$ ipython --no-banner

In [1]: import numpy as np

In [2]: import numpy.linalg as la

In [3]: np.set_printoptions(precision=3, suppress=True, linewidth=140, floatmode="fixed")

In [4]: arr = np.load("layer16.npy")

In [5]: arr
Out[5]: 
array([[-2.012,  0.337, -1.000],
       [-3.673,  0.891, -1.000],
       [ 5.159, -2.053, -1.000],
       [-4.073,  1.024, -1.000],
       [-7.728,  2.243, -1.000],
       [-4.417,  1.139, -1.000],
       [ 1.012, -0.671, -1.000],
       [ 0.614, -0.538, -1.000],
       [-1.143,  0.048, -1.000],
       [ 2.372, -1.124, -1.000],
       [ 0.118, -0.373, -1.000],
       [ 0.999, -0.666, -1.000],
       [-0.578, -0.141, -1.000],
       [ 2.337, -1.112, -1.000],
       [ 0.566, -0.522, -1.000],
       [-2.419,  0.473, -1.000],
       [-2.170,  0.390, -1.000],
       [-2.102,  0.367, -1.000],
       [-2.184,  0.395, -1.000],
       [ 1.153, -0.718, -1.000],
       [-3.393,  0.798, -1.000],
       [-1.136,  0.045, -1.000],
       [-3.405,  0.802, -1.000]])

In [6]: np.abs(np.diag(la.qr(arr)[1])) > 1e-9
Out[6]: array([ True,  True, False])

In [7]: np.round(np.trace(la.pinv(arr) @ arr), 3)
Out[7]: np.float64(2.0)

In [8]: B = np.array([[-1, -2], [2, 2], [-1, -2]])

In [9]: feats = np.kron(np.eye(3, dtype=int), B)

In [10]: feats
Out[10]: 
array([[-1, -2,  0,  0,  0,  0],
       [ 2,  2,  0,  0,  0,  0],
       [-1, -2,  0,  0,  0,  0],
       [ 0,  0, -1, -2,  0,  0],
       [ 0,  0,  2,  2,  0,  0],
       [ 0,  0, -1, -2,  0,  0],
       [ 0,  0,  0,  0, -1, -2],
       [ 0,  0,  0,  0,  2,  2],
       [ 0,  0,  0,  0, -1, -2]])

In [11]: # row 2 repeats row 0

In [12]: la.cond(arr) > 100
Out[12]: np.True_

In [13]: W = np.array([[2, -3, 1, -3],
    ...:     [-3, 2, 2, 0],
    ...:     [2, -1, -2, 3],
    ...:     [-2, 2, 1, 3],
    ...:     [-2, 2, -1, 3],
    ...:     [3, -1, -1, 2]])

In [14]: b = np.array([-2, 1, 2, 3])

In [15]: act = np.maximum(feats @ W + b, 0)

In [16]: (act > 0).mean(axis=0)
Out[16]: array([0.222, 0.444, 0.556, 0.444])

In [17]: W2 = np.array([[-2, 2], [1, -1], [1, -1], [2, 0]])

In [18]: W @ W2
Out[18]: 
array([[-12,   6],
       [ 10, -10],
       [ -1,   7],
       [ 13,  -7],
       [ 11,  -5],
       [ -4,   8]])

In [19]: act @ W2
Out[19]: 
array([[ 8,  4],
       [ 8, -8],
       [ 8,  4],
       [ 2, -2],
       [33, -3],
       [ 2, -2],
       [ 6, -6],
       [29, -3],
       [ 6, -6]])
